% python3 -q
>>> import numpy as np
>>> np.set_printoptions(precision=1, suppress=True, linewidth=140, floatmode="fixed")
>>> def tidy(a):
...     return np.round(a, 1) + 0
... 
>>> r0 = np.array([3, 2, 3, 3, 0, 2, 2, 2])
>>> W0 = 2 * np.eye(8) + np.outer(r0, r0)
>>> print(W0)
[[11.0  6.0  9.0  9.0  0.0  6.0  6.0  6.0]
 [ 6.0  6.0  6.0  6.0  0.0  4.0  4.0  4.0]
 [ 9.0  6.0 11.0  9.0  0.0  6.0  6.0  6.0]
 [ 9.0  6.0  9.0 11.0  0.0  6.0  6.0  6.0]
 [ 0.0  0.0  0.0  0.0  2.0  0.0  0.0  0.0]
 [ 6.0  4.0  6.0  6.0  0.0  6.0  4.0  4.0]
 [ 6.0  4.0  6.0  6.0  0.0  4.0  6.0  4.0]
 [ 6.0  4.0  6.0  6.0  0.0  4.0  4.0  6.0]]
>>> vec = np.array([0, -3, 3, 3, 3, -2, 0, 1])
>>> y = W0 @ vec
>>> b, lr = np.zeros(8), 1 / np.linalg.norm(W0, 2) ** 2
>>> for i in range(50):
...     b -= lr * W0.T @ (W0 @ b - y)
...     if i % 10 == 0: print(i, round(np.linalg.norm(W0 @ b - y), 1))
... 
0 12.4
10 12.2
20 11.9
30 11.7
40 11.5
>>> print(tidy(b))
[0.6 0.1 0.9 0.9 0.3 0.2 0.4 0.5]
>>> print(tidy(np.linalg.cond(W0)))
22.5
>>> ev, evecs = np.linalg.eigh(W0)
>>> vec = np.array([8, -8, -2, 0, -4, 5, 8, 2])
>>> print(vec @ W0 @ vec)
1506.0
>>> print(tidy(vec @ W0 @ vec / (vec @ vec)), tidy(ev[0]), tidy(ev[-1]))
6.2 2.0 45.0
>>> print(tidy(np.linalg.eigvalsh(W0[1:, 1:])))
[ 2.0  2.0  2.0  2.0  2.0  2.0 36.0]
>>> print(tidy(evecs * np.abs(ev) @ evecs.T))
[[11.0  6.0  9.0  9.0  0.0  6.0  6.0  6.0]
 [ 6.0  6.0  6.0  6.0  0.0  4.0  4.0  4.0]
 [ 9.0  6.0 11.0  9.0  0.0  6.0  6.0  6.0]
 [ 9.0  6.0  9.0 11.0  0.0  6.0  6.0  6.0]
 [ 0.0  0.0  0.0  0.0  2.0  0.0  0.0  0.0]
 [ 6.0  4.0  6.0  6.0  0.0  6.0  4.0  4.0]
 [ 6.0  4.0  6.0  6.0  0.0  4.0  6.0  4.0]
 [ 6.0  4.0  6.0  6.0  0.0  4.0  4.0  6.0]]
>>> print(tidy(evecs * np.maximum(ev, 0) @ evecs.T))
[[11.0  6.0  9.0  9.0  0.0  6.0  6.0  6.0]
 [ 6.0  6.0  6.0  6.0  0.0  4.0  4.0  4.0]
 [ 9.0  6.0 11.0  9.0  0.0  6.0  6.0  6.0]
 [ 9.0  6.0  9.0 11.0  0.0  6.0  6.0  6.0]
 [ 0.0  0.0  0.0  0.0  2.0  0.0  0.0  0.0]
 [ 6.0  4.0  6.0  6.0  0.0  6.0  4.0  4.0]
 [ 6.0  4.0  6.0  6.0  0.0  4.0  6.0  4.0]
 [ 6.0  4.0  6.0  6.0  0.0  4.0  4.0  6.0]]
>>> mat = np.loadtxt("sample15.csv", delimiter=",")
>>> print(mat)
[[-5.0  3.0  0.0]
 [-3.0 -4.0  0.0]
 [ 0.0  0.0 -2.0]]
>>> Uu, sv, Vt = np.linalg.svd(W0)
>>> print(tidy(sv))
[45.0  2.0  2.0  2.0  2.0  2.0  2.0  2.0]
>>> print(np.argmax(sv[:-1] / (sv[1:] + 1e-6)) + 1)
1
>>> A2 = Uu[:, :1] @ np.diag(sv[:1]) @ Vt[:1]
>>> print(np.linalg.matrix_rank(W0, rtol=0.05))
1
>>> print(tidy(A2))
[[9.4 6.3 9.4 9.4 0.0 6.3 6.3 6.3]
 [6.3 4.2 6.3 6.3 0.0 4.2 4.2 4.2]
 [9.4 6.3 9.4 9.4 0.0 6.3 6.3 6.3]
 [9.4 6.3 9.4 9.4 0.0 6.3 6.3 6.3]
 [0.0 0.0 0.0 0.0 0.0 0.0 0.0 0.0]
 [6.3 4.2 6.3 6.3 0.0 4.2 4.2 4.2]
 [6.3 4.2 6.3 6.3 0.0 4.2 4.2 4.2]
 [6.3 4.2 6.3 6.3 0.0 4.2 4.2 4.2]]
>>> print(np.abs(W0 - A2).max())
2.0
>>> print(tidy(np.linalg.norm(W0 - A2, 2)), sv[1])
2.0 2.0
>>> feats = np.load("out1.npy")
>>> print(feats)
[[  1  -1   1  -1]
 [  1   0   0   0]
 [  1   1   1   1]
 [  1   2   4   8]
 [  1   3   9  27]
 [  1   4  16  64]
 [  1   5  25 125]
 [  1   6  36 216]]
>>> # column 3 is much longer than the rest
>>> vec = np.array([6, 0, 4, 4])
>>> y = feats @ vec
>>> print(y)
[   6    6   14   54  150  326  606 1014]
>>> print(tidy(np.linalg.solve(feats.T @ feats, feats.T @ y)))
[6.0 0.0 4.0 4.0]
>>> print(tidy(np.linalg.lstsq(feats, y)[0]))
[6.0 0.0 4.0 4.0]
>>> rng = np.random.default_rng(2535)
>>> y = y + 0.1 * rng.normal(size=8)
>>> print(tidy(y))
[   6.1    6.0   14.0   53.9  150.0  326.0  606.1 1014.2]
>>> b, *_ = np.linalg.lstsq(feats, y)
>>> print(tidy(feats.T @ (y - feats @ b)))
[0.0 0.0 0.0 0.0]
>>> Uu, sv, Vt = np.linalg.svd(mat, full_matrices=False)
>>> print(Uu.shape, sv.shape, Vt.shape)
(3, 3) (3,) (3, 3)
>>> print(tidy(np.sqrt((sv ** 2).sum())), tidy(np.linalg.norm(mat)))
7.9 7.9
>>> print(tidy(Uu.T @ Uu))
[[1.0 0.0 0.0]
 [0.0 1.0 0.0]
 [0.0 0.0 1.0]]
>>> print(np.allclose(Uu * sv @ Vt, mat))
True
>>> print(tidy(Vt @ Vt.T))
[[1.0 0.0 0.0]
 [0.0 1.0 0.0]
 [0.0 0.0 1.0]]
>>> vec = np.array([-5, -1, 3, 2])
>>> y = feats @ vec
>>> b, lr = np.zeros(4), 1 / np.linalg.norm(feats, 2) ** 2
>>> for i in range(20):
...     b -= lr * feats.T @ (feats @ b - y)
...     if i % 5 == 0: print(i, round(np.linalg.norm(feats @ b - y), 1))
... 
0 11.8
5 11.7
10 11.7
15 11.7
>>> print(tidy(b))
[0.0 0.1 0.5 2.4]
>>> print(tidy(np.linalg.cond(feats)))
178.9
>>> vec = np.array([1, 3, 2, 0])
>>> h = np.maximum(feats @ vec, 0)
>>> print(feats.T @ h)
[  252  1176  5964 31668]
>>> print(np.flatnonzero(h > 1e-9))
[1 2 3 4 5 6 7]
>>> print(np.maximum(feats @ vec, 0) - np.maximum(-feats @ vec, 0))
[ 0  1  6 15 28 45 66 91]
>>> m1 = np.load("run19.npy")
>>> print(m1)
[[ 0.4  1.2  1.0  0.2 -0.9 -1.3 -0.1  0.0]
 [ 0.4 -0.4  1.3  1.8 -1.3  0.1 -1.9 -0.9]
 [ 0.1 -2.2  0.8 -1.1 -0.2 -0.9  0.2  0.0]
 [ 1.7 -0.3  1.0 -1.0  0.9  0.6  1.1  0.5]
 [ 0.3 -2.2  0.7 -0.9 -0.1 -0.8  0.2  0.0]]
>>> print(tidy(np.linalg.norm(m1, 2) / np.linalg.norm(m1)))
0.7
>>> print([round(float(x), 1) for x in np.linalg.svd(m1, compute_uv=False)[:3]])
[4.1, 3.6, 2.4]
